$ python -q
>>> import numpy as np
>>> np.set_printoptions(suppress=True, linewidth=160)
>>> def rnd(a):
...     return np.round(a, 2) + 0
... 
>>> M = np.abs(np.array([[2, -3, 1, 3, -1],
...     [-2, 2, -3, 0, 2],
...     [0, 3, 0, -3, -1],
...     [-3, -1, -1, 3, 2],
...     [0, 2, -1, 0, -1]])) + np.eye(5)
>>> M = M / M.sum(axis=1, keepdims=True)
>>> rnd(M)
array([[0.27, 0.27, 0.09, 0.27, 0.09],
       [0.2 , 0.3 , 0.3 , 0.  , 0.2 ],
       [0.  , 0.38, 0.12, 0.38, 0.12],
       [0.27, 0.09, 0.09, 0.36, 0.18],
       [0.  , 0.4 , 0.2 , 0.  , 0.4 ]])
>>> # rows sum to 1
>>> r0 = np.array([-1, -1, -2, 0, 1])
>>> out = M + np.outer(r0, np.eye(5)[0])
>>> np.linalg.matrix_rank(out - M)
np.int64(1)
>>> out = np.array([[-3, 5], [1, 3], [3, -3], [-1, 2], [4, 1]])
>>> np.linalg.matrix_rank(M @ out)
np.int64(2)
>>> rnd(np.einsum("ij->j", M))
array([0.75, 1.44, 0.81, 1.01, 1.  ])
>>> np.linalg.matrix_rank(np.vstack([M, out.T]))
np.int64(5)
>>> rnd(out.T @ M.T)
array([[-0.18,  1.4 ,  0.88, -0.09,  2.6 ],
       [ 2.55,  1.2 ,  1.62,  2.27,  1.  ]])
>>> rnd(M @ out)
array([[-0.18,  2.55],
       [ 1.4 ,  1.2 ],
       [ 0.88,  1.62],
       [-0.09,  2.27],
       [ 2.6 ,  1.  ]])
>>> q, R = np.linalg.qr(M)
>>> q.shape, R.shape
((5, 5), (5, 5))
>>> rnd(abs(R[0, 0])), rnd(np.linalg.norm(M[:, 0]))
(np.float64(0.43), np.float64(0.43))
>>> np.trace(q @ q.T)
np.float64(5.0)
>>> rnd(R)
array([[-0.43, -0.37, -0.25, -0.4 , -0.26],
       [ 0.  , -0.58, -0.27, -0.17, -0.36],
       [ 0.  ,  0.  ,  0.16, -0.27,  0.1 ],
       [ 0.  ,  0.  ,  0.  , -0.29,  0.01],
       [ 0.  ,  0.  ,  0.  ,  0.  ,  0.21]])
>>> out = M / np.sqrt((M ** 2).mean(axis=1, keepdims=True))
>>> rnd(out[3])
array([1.2 , 0.4 , 0.4 , 1.61, 0.8 ])
>>> W0 = np.loadtxt("out5.csv", delimiter=",")
>>> W0
array([[  1.,  -4.,  16., -64.],
       [  1.,  -3.,   9., -27.],
       [  1.,  -2.,   4.,  -8.],
       [  1.,  -1.,   1.,  -1.],
       [  1.,   0.,   0.,   0.],
       [  1.,   1.,   1.,   1.],
       [  1.,   2.,   4.,   8.],
       [  1.,   3.,   9.,  27.],
       [  1.,   4.,  16.,  64.],
       [  1.,   5.,  25., 125.],
       [  1.,   6.,  36., 216.],
       [  1.,   7.,  49., 343.],
       [  1.,   8.,  64., 512.],
       [  1.,   9.,  81., 729.]])
>>> # column 3 dominates
>>> W0[:, 4]
Traceback (most recent call last):
  File "<python-input-26>", line 1, in <module>
    W0[:, 4]
    ~~^^^^^^
IndexError: index 4 is out of bounds for axis 1 with size 4
>>> rnd(np.linalg.svd(W0, compute_uv=False))
array([999.05,  33.87,   8.04,   2.1 ])
>>> W0[14]
Traceback (most recent call last):
  File "<python-input-28>", line 1, in <module>
    W0[14]
    ~~^^^^
IndexError: index 14 is out of bounds for axis 0 with size 14
>>> W0.sum(axis=1)
array([-51., -20.,  -5.,   0.,   1.,   4.,  15.,  40.,  85., 156., 259., 400., 585., 820.])
>>> print(rnd(np.linalg.norm(W0)))
999.66
>>> W0.shape
(14, 4)
>>> print(np.abs(W0).max())
729.0
>>> np.zeros(14, 4)
Traceback (most recent call last):
  File "<python-input-33>", line 1, in <module>
    np.zeros(14, 4)
    ~~~~~~~~^^^^^^^
TypeError: Cannot interpret '4' as a data type
>>> W0.mean(axis=0)
array([  1. ,   2.5,  22.5, 137.5])
>>> W0.sum(axis=0)
array([  14.,   35.,  315., 1925.])
>>> out = np.c_[W0[:, :1] @ np.array([[8]]), np.array([4, 5, 4, 0, 2, 4, 5, 3, 2, 2, 5, 3, 3, 1])]
>>> print(out)
[[8. 4.]
 [8. 5.]
 [8. 4.]
 [8. 0.]
 [8. 2.]
 [8. 4.]
 [8. 5.]
 [8. 3.]
 [8. 2.]
 [8. 2.]
 [8. 5.]
 [8. 3.]
 [8. 3.]
 [8. 1.]]
>>> rnd(np.linalg.lstsq(W0, out[:, 0])[0])
array([8., 0., 0., 0.])
>>> proj = W0 @ np.linalg.solve(W0.T @ W0, W0.T)
>>> print(np.linalg.matrix_rank(np.eye(14) - proj))
10
>>> np.allclose(proj @ proj, proj)
True
>>> print([round(float(x), 2) for x in np.linalg.svd(W0, compute_uv=False)[:3]])
[999.05, 33.87, 8.04]
>>> rnd(np.linalg.norm(W0, 2) / np.linalg.norm(W0))
np.float64(1.0)
>>> out = np.array([[1, 1], [1, -1]])
>>> rng = np.random.default_rng(724)
>>> J = np.kron(out, np.kron(out, out))[rng.permutation(8)][:5]
>>> print(J)
[[ 1 -1  1 -1  1 -1  1 -1]
 [ 1  1  1  1 -1 -1 -1 -1]
 [ 1  1 -1 -1  1  1 -1 -1]
 [ 1 -1  1 -1 -1  1 -1  1]
 [ 1 -1 -1  1  1 -1 -1  1]]
>>> out = J / np.sqrt((J ** 2).mean(axis=1, keepdims=True))
>>> J - J.mean(axis=1, keepdims=True)
array([[ 1., -1.,  1., -1.,  1., -1.,  1., -1.],
       [ 1.,  1.,  1.,  1., -1., -1., -1., -1.],
       [ 1.,  1., -1., -1.,  1.,  1., -1., -1.],
       [ 1., -1.,  1., -1., -1.,  1., -1.,  1.],
       [ 1., -1., -1.,  1.,  1., -1., -1.,  1.]])
>>> np.linalg.matrix_rank(out) == np.linalg.matrix_rank(J)
np.True_
>>> Uu, sigma, Vt = np.linalg.svd(J, full_matrices=False)
>>> (sigma > 1e-8).sum()
np.int64(5)
>>> out = J[0, 0] * J[1:] - np.outer(J[1:, 0], J[0])
>>> out
array([[ 0,  2,  0,  2, -2,  0, -2,  0],
       [ 0,  2, -2,  0,  0,  2, -2,  0],
       [ 0,  0,  0,  0, -2,  2, -2,  2],
       [ 0,  0, -2,  2,  0,  0, -2,  2]])
>>> J[:, 0] / J[0, 0]
array([1., 1., 1., 1., 1.])
>>> np.flatnonzero(~out.round(6).any(axis=1))
array([], dtype=int64)
>>> rnd(np.linalg.norm(J, axis=0))
array([2.24, 2.24, 2.24, 2.24, 2.24, 2.24, 2.24, 2.24])
>>> J[2] @ J[4]
np.int64(0)
>>> print(rnd(np.linalg.norm(J[2], 1)), rnd(np.linalg.norm(J[2], np.inf)))
8.0 1.0
>>> out = J / np.linalg.norm(J, axis=1, keepdims=True)
>>> gram = out @ out.T
>>> rnd(gram[0])
array([1., 0., 0., 0., 0.])
>>> X = np.load("test18.npy")
>>> rnd(X)
array([[-0.29,  0.63, -0.02, -0.31, -0.25,  0.6 ],
       [-0.58, -0.58,  0.17,  0.3 , -0.16,  0.42],
       [-0.19, -0.11, -0.71, -0.11,  0.63,  0.19],
       [-0.19,  0.08,  0.67, -0.25,  0.67,  0.  ],
       [-0.19, -0.36, -0.06, -0.83, -0.26, -0.26],
       [ 0.68, -0.34,  0.11, -0.22,  0.05,  0.6 ]])
>>> # keeps lengths
>>> r0 = np.array([0, 0, -3, 0, 1, 3])
>>> out = X + np.outer(r0, np.eye(6)[0])
>>> print(rnd(out))
[[-0.29  0.63 -0.02 -0.31 -0.25  0.6 ]
 [-0.58 -0.58  0.17  0.3  -0.16  0.42]
 [-3.19 -0.11 -0.71 -0.11  0.63  0.19]
 [-0.19  0.08  0.67 -0.25  0.67  0.  ]
 [ 0.81 -0.36 -0.06 -0.83 -0.26 -0.26]
 [ 3.68 -0.34  0.11 -0.22  0.05  0.6 ]]
>>> np.linalg.matrix_rank(np.linalg.inv(out) - np.linalg.inv(X), tol=1e-8)
np.int64(1)
